>>> import numpy as np
>>> from numpy import linalg as LA
>>> np.set_printoptions(precision=2, suppress=True, linewidth=200, floatmode="fixed")
>>> M = np.load("run3.npy")
>>> M
array([[  0,   5,  -5,  -4,   4,   4,  -8],
       [ -4, -20,   2,   9,  -6,  -4,   9],
       [ -8,   8,  21,   5,  -1,  -8,  -2],
       [  4,   4,   5,  -2,   5,   7,   9],
       [  2,  -1,   7,   3,  35,  -3,  -1],
       [ -1,  -2,   0,  -3,  -6,  22,   1],
       [ -5,   7,  -1,  -8,  -9,  -7,  -4]])
>>> def softmax(z):
...     e = np.exp(z - z.max(axis=-1, keepdims=True))
...     return e / e.sum(axis=-1, keepdims=True)
... 
>>> np.round(softmax(M[4]), 2) + 0
array([0.00, 0.00, 0.00, 0.00, 1.00, 0.00, 0.00])
>>> scores = M @ M.T / np.sqrt(7)
>>> np.round(softmax(scores), 2) + 0
array([[1.00, 0.00, 0.00, 0.00, 0.00, 0.00, 0.00],
       [0.00, 1.00, 0.00, 0.00, 0.00, 0.00, 0.00],
       [0.00, 0.00, 1.00, 0.00, 0.00, 0.00, 0.00],
       [0.00, 0.00, 0.00, 1.00, 0.00, 0.00, 0.00],
       [0.00, 0.00, 0.00, 0.00, 1.00, 0.00, 0.00],
       [0.00, 0.00, 0.00, 0.00, 0.00, 1.00, 0.00],
       [0.00, 0.00, 0.00, 0.00, 0.00, 0.00, 1.00]])
>>> np.round(LA.norm(M, "nuc"), 2)
np.float64(135.57)
>>> round(float(LA.norm(M, 1)), 2), round(float(LA.norm(M, np.inf)), 2)
(66.0, 54.0)
>>> LA.norm(M, axis=1)
array([12.73, 25.18, 25.75, 14.70, 36.03, 23.13, 16.88])
>>> gram = M.T @ M
>>> (M @ M.T).shape
(7, 7)
>>> np.trace(gram), (M ** 2).sum()
(np.int64(3793), np.int64(3793))
>>> np.allclose(gram, gram.T)
True
>>> np.argsort(-LA.norm(M, axis=0).round(6), kind="stable")[:3]
array([4, 5, 1])
>>> LA.cond(M) > 100
np.True_
>>> LA.matrix_rank(M, rtol=0.1)
np.int64(6)
>>> np.round(LA.norm(M, 2) / LA.norm(M), 2)
np.float64(0.64)
>>> round(np.log10(LA.cond(M)))
2
>>> Y = LA.inv(M)
>>> np.allclose(Y, M.T)
False
>>> np.round(M @ Y, 2) + 0
array([[1.00, 0.00, 0.00, 0.00, 0.00, 0.00, 0.00],
       [0.00, 1.00, 0.00, 0.00, 0.00, 0.00, 0.00],
       [0.00, 0.00, 1.00, 0.00, 0.00, 0.00, 0.00],
       [0.00, 0.00, 0.00, 1.00, 0.00, 0.00, 0.00],
       [0.00, 0.00, 0.00, 0.00, 1.00, 0.00, 0.00],
       [0.00, 0.00, 0.00, 0.00, 0.00, 1.00, 0.00],
       [0.00, 0.00, 0.00, 0.00, 0.00, 0.00, 1.00]])
>>> round(float(LA.slogdet(M)[0]), 2)
1.0
